$ python -q
>>> import numpy as np
>>> from numpy import linalg as LA
>>> np.set_printoptions(precision=2, suppress=True, linewidth=200)
>>> m1 = np.loadtxt("w.csv", delimiter=",")
>>> m1
array([[-3., -1., -3.,  2.],
       [-3., -2.,  0.,  2.],
       [-3., -3.,  3.,  1.],
       [ 1., -3.,  3.,  3.]])
>>> Uu, sigma, Vh = LA.svd(m1)
>>> np.argmax(sigma[:-1] / (sigma[1:] + 1e-6)) + 1
np.int64(3)
>>> sigma
array([7.57, 5.55, 2.81, 0.2 ])
>>> A2 = Uu[:, :3] @ np.diag(sigma[:3]) @ Vh[:3]
>>> round(LA.norm(m1 - A2) / LA.norm(m1), 2)
np.float64(0.02)
>>> np.round(LA.norm(m1 - A2, 2), 2), round(sigma[3], 2)
(np.float64(0.2), np.float64(0.2))
>>> A2
array([[-3.02, -0.93, -2.97,  2.05],
       [-2.96, -2.13, -0.06,  1.92],
       [-3.02, -2.94,  3.02,  1.04],
       [ 1.  , -2.99,  3.01,  3.01]])
>>> LA.matrix_rank(m1, rtol=0.05)
np.int64(3)
>>> Q, Rm = LA.qr(m1)
>>> np.abs(np.diag(Rm))
array([5.29, 3.87, 2.87, 0.41])
>>> Q.round(2) + 0
array([[-0.57,  0.16,  0.7 ,  0.41],
       [-0.57, -0.1 ,  0.04, -0.82],
       [-0.57, -0.36, -0.62,  0.41],
       [ 0.19, -0.91,  0.36,  0.  ]])
>>> mat = np.load("run6.npy")
>>> mat.round(2) + 0
array([[  0.21, -11.01,  -1.42,  -7.97, -15.21,   3.5 ,  -6.34],
       [  0.24, -10.49,  -1.32,  -7.61, -14.71,   3.41,  -6.05],
       [  0.27,  -9.88,  -1.21,  -7.19, -14.12,   3.3 ,  -5.71],
       [  0.31,  -8.98,  -1.04,  -6.58, -13.24,   3.13,  -5.22],
       [  0.33,  -8.54,  -0.97,  -6.27, -12.8 ,   3.04,  -4.97],
       [  0.38,  -5.57,  -0.48,  -4.23,  -9.75,   2.42,  -3.37],
       [  0.38,  -5.06,  -0.4 ,  -3.88,  -9.2 ,   2.29,  -3.1 ],
       [  0.26,  -2.69,  -0.1 ,  -2.22,  -6.44,   1.65,  -1.86],
       [  0.09,  -1.39,  -0.01,  -1.29,  -4.64,   1.18,  -1.2 ],
       [ -0.38,  -0.11,  -0.15,  -0.2 ,  -1.09,   0.14,  -0.43],
       [ -0.38,  -0.11,  -0.15,  -0.2 ,  -1.08,   0.14,  -0.43],
       [ -0.31,  -0.11,  -0.14,  -0.15,  -0.65,   0.05,  -0.32],
       [ -0.28,  -0.1 ,  -0.12,  -0.13,  -0.55,   0.04,  -0.29],
       [  0.03,   0.01,   0.01,   0.01,   0.04,   0.  ,   0.03],
       [  0.06,   0.03,   0.03,   0.03,   0.09,   0.  ,   0.06],
       [  0.23,   0.13,   0.12,   0.12,   0.31,   0.01,   0.23],
       [  0.37,   0.23,   0.2 ,   0.2 ,   0.48,   0.02,   0.37],
       [  0.42,   0.26,   0.23,   0.23,   0.54,   0.03,   0.43],
       [  0.7 ,   0.49,   0.39,   0.41,   0.84,   0.06,   0.72],
       [  0.73,   0.51,   0.41,   0.42,   0.87,   0.07,   0.75],
       [  0.89,   0.64,   0.5 ,   0.53,   1.04,   0.09,   0.92],
       [  1.23,   0.96,   0.71,   0.77,   1.38,   0.14,   1.29],
       [  1.42,   1.14,   0.83,   0.9 ,   1.56,   0.17,   1.49],
       [  3.32,   3.33,   2.1 ,   2.46,   3.38,   0.51,   3.68],
       [  3.38,   3.41,   2.14,   2.52,   3.44,   0.52,   3.76],
       [  3.68,   3.8 ,   2.35,   2.78,   3.73,   0.58,   4.12],
       [  5.49,   6.27,   3.63,   4.5 ,   5.5 ,   0.91,   6.36],
       [  7.76,   9.64,   5.3 ,   6.81,   7.79,   1.32,   9.27],
       [ 11.71,  15.99,   8.29,  11.14,  11.96,   2.01,  14.56],
       [ 13.94,  19.77,  10.01,  13.69,  14.4 ,   2.39,  17.62],
       [ 16.18,  23.68,  11.76,  16.34,  16.9 ,   2.76,  20.76],
       [ 16.82,  24.82,  12.27,  17.11,  17.63,   2.86,  21.67]])
>>> Uu, sigma, Vh = LA.svd(mat)
>>> sigma.round(2) + 0
array([93.95, 26.32,  3.64,  0.  ,  0.  ,  0.  ,  0.  ])
>>> np.argmax(sigma[:-1] / (sigma[1:] + 1e-6)) + 1
np.int64(3)
>>> A2 = Uu[:, :3] @ np.diag(sigma[:3]) @ Vh[:3]
>>> LA.matrix_rank(A2)
np.int64(3)
>>> LA.matrix_rank(mat, rtol=0.05)
np.int64(2)
>>> Ac = mat - mat.mean(axis=0)
>>> evecs = LA.svd(Ac)[2][:3]
>>> A2 = Ac - Ac @ evecs.T @ evecs
>>> round(float(LA.norm(A2) / LA.norm(Ac)), 2)
0.0
>>> np.diag(evecs.T @ evecs)
array([0.62, 0.7 , 0.14, 0.23, 0.91, 0.14, 0.26])
>>> (Ac @ evecs.T).std(axis=0)
array([16.3 ,  3.38,  0.63])
>>> np.round(A2.std(axis=0), 2) + 0
array([0., 0., 0., 0., 0., 0., 0.])
>>> C2 = mat.T @ mat
>>> round(float(np.trace(C2)), 2), round(float((mat ** 2).sum()), 2)
(9533.19, 9533.19)
>>> np.diag(C2)
array([1009.55, 2544.47,  522.82, 1255.53, 2314.62,   98.05, 1788.15])
>>> d = LA.norm(mat[:, None] - mat[None], axis=-1)
>>> d.shape
(32, 32)
>>> d.mean(axis=1).argmax()
np.int64(31)
>>> E = np.loadtxt("case0.csv", delimiter=",")
>>> E
array([[-3.27,  5.26, -1.98, -0.85,  2.83,  0.5 ,  1.37, -2.81, -3.32, -5.29],
       [-2.96,  5.08,  0.1 , -1.58,  1.48, -0.99, -0.24, -2.31, -3.53, -6.47],
       [ 3.11, -4.69,  3.88, -0.05, -3.84, -2.  , -2.87,  2.93,  2.62,  3.29],
       [ 2.43, -4.45, -1.77,  2.02, -0.25,  2.1 ,  1.52,  1.68,  3.36,  6.8 ],
       [-1.06,  2.51,  4.22, -2.35, -1.86, -3.55, -3.35, -0.29, -2.41, -6.01],
       [ 0.72, -1.99, -4.62,  2.35,  2.27,  3.75,  3.65, -0.02,  2.11,  5.63],
       [-3.05,  5.16, -0.27, -1.46,  1.74, -0.73,  0.05, -2.42, -3.53, -6.32],
       [-2.25,  2.95, -5.46,  1.17,  4.29,  3.47,  4.14, -2.45, -1.17, -0.04],
       [ 3.22, -5.28,  1.41,  1.07, -2.48, -0.08, -0.92,  2.7 ,  3.43,  5.71],
       [ 2.91, -5.03, -0.3 ,  1.64, -1.34,  1.13,  0.39,  2.24,  3.53,  6.54],
       [-0.72,  1.99,  4.62, -2.35, -2.27, -3.75, -3.65,  0.02, -2.11, -5.63],
       [-3.16,  4.79, -3.7 , -0.05,  3.75,  1.85,  2.72, -2.94, -2.72, -3.54],
       [ 0.17, -1.13, -5.14,  2.28,  2.85,  3.98,  4.03, -0.52,  1.6 ,  4.9 ],
       [-0.03,  0.91,  5.25, -2.26, -2.99, -4.02, -4.11,  0.65, -1.47, -4.69],
       [ 1.01, -2.43, -4.28,  2.35,  1.93,  3.58,  3.4 ,  0.25,  2.36,  5.96],
       [-3.09,  5.2 , -0.47, -1.4 ,  1.87, -0.59,  0.2 , -2.47, -3.52, -6.23],
       [ 2.97, -5.09, -0.06,  1.57, -1.51,  0.96,  0.21,  2.32,  3.53,  6.46],
       [ 2.65, -3.7 ,  5.02, -0.77, -4.25, -3.01, -3.78,  2.71,  1.76,  1.28],
       [ 1.84, -3.64, -3.03,  2.25,  0.78,  2.88,  2.47,  1.05,  3.  ,  6.64],
       [ 0.6 , -1.8 , -4.75,  2.34,  2.41,  3.81,  3.74, -0.14,  2.  ,  5.48],
       [ 3.17, -5.26,  0.94,  1.24, -2.18,  0.26, -0.56,  2.6 ,  3.49,  5.99],
       [ 2.7 , -4.78, -1.04,  1.84, -0.8 ,  1.63,  0.96,  1.97,  3.47,  6.73],
       [ 1.83, -2.19,  5.7 , -1.49, -4.21, -3.79, -4.35,  2.15,  0.6 , -1.09],
       [-3.26,  5.27, -1.85, -0.9 ,  2.75,  0.41,  1.27, -2.78, -3.35, -5.39],
       [ 2.14, -4.06, -2.43,  2.15,  0.28,  2.52,  2.02,  1.37,  3.2 ,  6.76]])
>>> d = LA.norm(E[:, None] - E[None], axis=-1)
>>> LA.matrix_rank(d ** 2)
np.int64(3)
>>> d[4].round(6).argsort(kind="stable")[:4]
array([ 4, 10, 13,  1])
>>> d.mean(axis=1).argmax()
np.int64(4)
>>> np.flatnonzero(d[4] < d.mean() / 2)
array([ 4, 10, 13])
>>> d[:5, :5]
array([[ 0.  ,  3.65, 19.63, 18.92, 11.02],
       [ 3.65,  0.  , 18.6 , 19.78,  7.8 ],
       [19.63, 18.6 ,  0.  , 10.01, 14.25],
       [18.92, 19.78, 10.01,  0.  , 19.36],
       [11.02,  7.8 , 14.25, 19.36,  0.  ]])
>>> (d + 1e9 * np.eye(25)).round(6).argmin(axis=1)
array([23,  6, 17, 24, 10, 19, 15, 11, 20, 16,  4,  0, 19, 10,  5,  6,  9,  2, 24,  5,  8,  3, 17,  0, 18])
>>> J = np.loadtxt("mat.csv", delimiter=",")
>>> J
array([[ 6.79,  0.16,  0.41, -0.35,  0.48, -1.19,  1.46,  1.09, -0.02, -0.22,  0.63,  0.06],
       [ 0.16,  3.62,  0.56, -0.37,  1.57, -1.23,  1.41, -0.55, -0.47, -0.93, -0.27,  0.13],
       [ 0.41,  0.56,  6.14, -0.82, -0.83,  0.12, -0.85,  0.62, -0.21, -0.29,  0.29,  1.31],
       [-0.35, -0.37, -0.82,  6.85,  0.75, -0.61, -0.15,  0.81, -0.36, -0.04, -0.28,  0.73],
       [ 0.48,  1.57, -0.83,  0.75,  5.93,  1.04, -0.55, -0.28,  1.14, -0.16, -0.95, -1.18],
       [-1.19, -1.23,  0.12, -0.61,  1.04,  6.79,  1.05,  1.16, -0.83, -0.86,  0.36,  0.97],
       [ 1.46,  1.41, -0.85, -0.15, -0.55,  1.05,  4.7 , -0.53, -1.78,  2.05, -0.01,  0.74],
       [ 1.09, -0.55,  0.62,  0.81, -0.28,  1.16, -0.53,  5.74,  0.49, -0.52, -1.34, -1.33],
       [-0.02, -0.47, -0.21, -0.36,  1.14, -0.83, -1.78,  0.49,  5.59,  1.24, -0.15,  0.53],
       [-0.22, -0.93, -0.29, -0.04, -0.16, -0.86,  2.05, -0.52,  1.24,  6.02,  0.19, -0.46],
       [ 0.63, -0.27,  0.29, -0.28, -0.95,  0.36, -0.01, -1.34, -0.15,  0.19,  6.44, -1.34],
       [ 0.06,  0.13,  1.31,  0.73, -1.18,  0.97,  0.74, -1.33,  0.53, -0.46, -1.34,  6.39]])
>>> round(np.abs(LA.eigvals(J)).max(), 2)
np.float64(9.0)
>>> np.allclose(J, J.T)
True
>>> round(LA.det(J), 2)
np.float64(-0.0)
>>> np.round(np.sort(np.abs(LA.eigvals(J))), 2) + 0
array([0., 1., 3., 5., 6., 7., 7., 8., 8., 8., 9., 9.])
>>> np.allclose(J @ J.T, J.T @ J)
True
>>> theta = np.radians(60)
>>> Rm = np.eye(12)
>>> Rm[6, 6] = Rm[8, 8] = np.cos(theta)
>>> Rm[6, 8], Rm[8, 6] = -np.sin(theta), np.sin(theta)
>>> Rm
array([[ 1.  ,  0.  ,  0.  ,  0.  ,  0.  ,  0.  ,  0.  ,  0.  ,  0.  ,  0.  ,  0.  ,  0.  ],
       [ 0.  ,  1.  ,  0.  ,  0.  ,  0.  ,  0.  ,  0.  ,  0.  ,  0.  ,  0.  ,  0.  ,  0.  ],
       [ 0.  ,  0.  ,  1.  ,  0.  ,  0.  ,  0.  ,  0.  ,  0.  ,  0.  ,  0.  ,  0.  ,  0.  ],
       [ 0.  ,  0.  ,  0.  ,  1.  ,  0.  ,  0.  ,  0.  ,  0.  ,  0.  ,  0.  ,  0.  ,  0.  ],
       [ 0.  ,  0.  ,  0.  ,  0.  ,  1.  ,  0.  ,  0.  ,  0.  ,  0.  ,  0.  ,  0.  ,  0.  ],
       [ 0.  ,  0.  ,  0.  ,  0.  ,  0.  ,  1.  ,  0.  ,  0.  ,  0.  ,  0.  ,  0.  ,  0.  ],
       [ 0.  ,  0.  ,  0.  ,  0.  ,  0.  ,  0.  ,  0.5 ,  0.  , -0.87,  0.  ,  0.  ,  0.  ],
       [ 0.  ,  0.  ,  0.  ,  0.  ,  0.  ,  0.  ,  0.  ,  1.  ,  0.  ,  0.  ,  0.  ,  0.  ],
       [ 0.  ,  0.  ,  0.  ,  0.  ,  0.  ,  0.  ,  0.87,  0.  ,  0.5 ,  0.  ,  0.  ,  0.  ],
       [ 0.  ,  0.  ,  0.  ,  0.  ,  0.  ,  0.  ,  0.  ,  0.  ,  0.  ,  1.  ,  0.  ,  0.  ],
       [ 0.  ,  0.  ,  0.  ,  0.  ,  0.  ,  0.  ,  0.  ,  0.  ,  0.  ,  0.  ,  1.  ,  0.  ],
       [ 0.  ,  0.  ,  0.  ,  0.  ,  0.  ,  0.  ,  0.  ,  0.  ,  0.  ,  0.  ,  0.  ,  1.  ]])
>>> A2 = J @ Rm.T
>>> np.allclose(LA.norm(J, axis=1), LA.norm(A2, axis=1))
True
>>> np.abs(A2 - J).max(axis=0)
array([0.  , 0.  , 0.  , 0.  , 0.  , 0.  , 3.96, 0.  , 4.96, 0.  , 0.  , 0.  ])
>>> W1 = np.array([[-2, -1, 1, 3, -3, 2],
...     [3, 1, 3, -3, 2, 0],
...     [3, -3, -3, -3, 0, 0],
...     [1, -3, -2, -1, 3, -3],
...     [2, 2, -1, -2, -1, -1],
...     [2, -1, 1, 2, -3, 1],
...     [2, -3, 3, 2, 2, -2],
...     [-3, 0, 3, 0, -2, 0],
...     [1, 2, 1, -1, 1, 3],
...     [-3, 0, 0, -3, 0, -3],
...     [0, -2, 0, 3, -3, -3],
...     [2, 2, -2, 0, -1, -2]])
>>> beta = np.array([3, -2, 0, 1, -3, 3])
>>> act = np.maximum(J @ W1 + beta, 0)
>>> (act > 0).mean(axis=0)
array([0.67, 0.33, 0.58, 0.42, 0.33, 0.58])
>>> LA.matrix_rank(act)
np.int64(6)
>>> W2 = np.array([[3, 3], [4, 5], [0, 0], [0, 0], [4, 3], [3, 3]])
>>> W1 @ W2
array([[-16, -14],
       [ 21,  20],
       [ -3,  -6],
       [ -6, -12],
       [  7,  10],
       [ -7,  -5],
       [ -4,  -9],
       [-17, -15],
       [ 24,  25],
       [-18, -18],
       [-29, -28],
       [  4,   7]])
>>> J @ LA.pinv(J) @ J
array([[ 6.79,  0.16,  0.41, -0.35,  0.48, -1.19,  1.46,  1.09, -0.02, -0.22,  0.63,  0.06],
       [ 0.16,  3.62,  0.56, -0.37,  1.57, -1.23,  1.41, -0.55, -0.47, -0.93, -0.27,  0.13],
       [ 0.41,  0.56,  6.14, -0.82, -0.83,  0.12, -0.85,  0.62, -0.21, -0.29,  0.29,  1.31],
       [-0.35, -0.37, -0.82,  6.85,  0.75, -0.61, -0.15,  0.81, -0.36, -0.04, -0.28,  0.73],
       [ 0.48,  1.57, -0.83,  0.75,  5.93,  1.04, -0.55, -0.28,  1.14, -0.16, -0.95, -1.18],
       [-1.19, -1.23,  0.12, -0.61,  1.04,  6.79,  1.05,  1.16, -0.83, -0.86,  0.36,  0.97],
       [ 1.46,  1.41, -0.85, -0.15, -0.55,  1.05,  4.7 , -0.53, -1.78,  2.05, -0.01,  0.74],
       [ 1.09, -0.55,  0.62,  0.81, -0.28,  1.16, -0.53,  5.74,  0.49, -0.52, -1.34, -1.33],
       [-0.02, -0.47, -0.21, -0.36,  1.14, -0.83, -1.78,  0.49,  5.59,  1.24, -0.15,  0.53],
       [-0.22, -0.93, -0.29, -0.04, -0.16, -0.86,  2.05, -0.52,  1.24,  6.02,  0.19, -0.46],
       [ 0.63, -0.27,  0.29, -0.28, -0.95,  0.36, -0.01, -1.34, -0.15,  0.19,  6.44, -1.34],
       [ 0.06,  0.13,  1.31,  0.73, -1.18,  0.97,  0.74, -1.33,  0.53, -0.46, -1.34,  6.39]])
>>> LA.lstsq(J[:-1].T, J[-1])[2]
np.int32(11)
>>> np.allclose(J[:-1].T @ LA.lstsq(J[:-1].T, J[-1])[0], J[-1])
True
>>> np.abs(np.diag(LA.qr(J)[1])) > 1e-9
array([ True,  True,  True,  True,  True,  True,  True,  True,  True,  True,  True, False])
>>> np.round(np.trace(LA.pinv(J) @ J), 2)
np.float64(11.0)
